$ ipython --no-banner

In [1]: import numpy as np

In [2]: import numpy.linalg as la

In [3]: np.set_printoptions(suppress=True, linewidth=160)

In [4]: def rnd(a):
   ...:     return np.round(a, 2) + 0
   ...: 

In [5]: A = np.load("arr.npy")

In [6]: A
Out[6]: 
array([[6., 0., 0., 0.],
       [0., 6., 5., 0.],
       [0., 5., 6., 0.],
       [0., 0., 0., 6.]])

In [7]: A @ A
Out[7]: 
array([[36.,  0.,  0.,  0.],
       [ 0., 61., 60.,  0.],
       [ 0., 60., 61.,  0.],
       [ 0.,  0.,  0., 36.]])

In [8]: rnd(np.sort(la.eigvals(A).real))
Out[8]: array([ 1.,  6.,  6., 11.])

In [9]: rnd(la.det(A))
Out[9]: np.float64(396.0)

In [10]: t3 = np.stack([A, 4 * A, A[::-1]])

In [11]: (t3 @ A.T).shape
Out[11]: (3, 4, 4)

In [12]: t3.shape
Out[12]: (3, 4, 4)

In [13]: la.matrix_rank(t3.reshape(3, -1))
Out[13]: np.int64(2)

In [14]: t3.sum(axis=0)
Out[14]: 
array([[30.,  0.,  0.,  6.],
       [ 0., 35., 31.,  0.],
       [ 0., 31., 35.,  0.],
       [ 6.,  0.,  0., 30.]])

In [15]: np.einsum("bij,cij->bc", t3, t3)
Out[15]: 
array([[ 194.,  776.,  120.],
       [ 776., 3104.,  480.],
       [ 120.,  480.,  194.]])

In [16]: rnd(la.det(t3))
Out[16]: array([   396., 101376.,    396.])

In [17]: def softmax(z):
    ...:     e = np.exp(z - z.max(axis=-1, keepdims=True))
    ...:     return e / e.sum(axis=-1, keepdims=True)
    ...: 

In [18]: rnd(softmax(A[1] + 5))
Out[18]: array([0.  , 0.73, 0.27, 0.  ])

In [19]: rnd(softmax(10 * A[1]))
Out[19]: array([0., 1., 0., 0.])

In [20]: scores = A @ A.T / np.sqrt(4)

In [21]: rnd(softmax(scores))
Out[21]: 
array([[1.  , 0.  , 0.  , 0.  ],
       [0.  , 0.62, 0.38, 0.  ],
       [0.  , 0.38, 0.62, 0.  ],
       [0.  , 0.  , 0.  , 1.  ]])

In [22]: rnd(softmax(scores + np.triu(np.full(scores.shape, -np.inf), 1)))
Out[22]: 
array([[1.  , 0.  , 0.  , 0.  ],
       [0.  , 1.  , 0.  , 0.  ],
       [0.  , 0.38, 0.62, 0.  ],
       [0.  , 0.  , 0.  , 1.  ]])

In [23]: K = np.load("x.npy")

In [24]: K
Out[24]: 
array([[0, 1, 1, 0, 0, 1, 0],
       [1, 0, 1, 0, 1, 1, 0],
       [1, 1, 0, 0, 0, 0, 1],
       [0, 0, 0, 0, 0, 0, 0],
       [0, 1, 0, 0, 0, 0, 0],
       [1, 1, 0, 0, 0, 0, 1],
       [0, 0, 1, 0, 0, 1, 0]])

In [25]: np.allclose(K[:-1].T @ la.lstsq(K[:-1].T, K[-1])[0], K[-1])
Out[25]: True

In [26]: np.unique(K.round(6), axis=0).shape
Out[26]: (6, 7)

In [27]: la.lstsq(K[:-1].T, K[-1])[2]
Out[27]: np.int32(4)
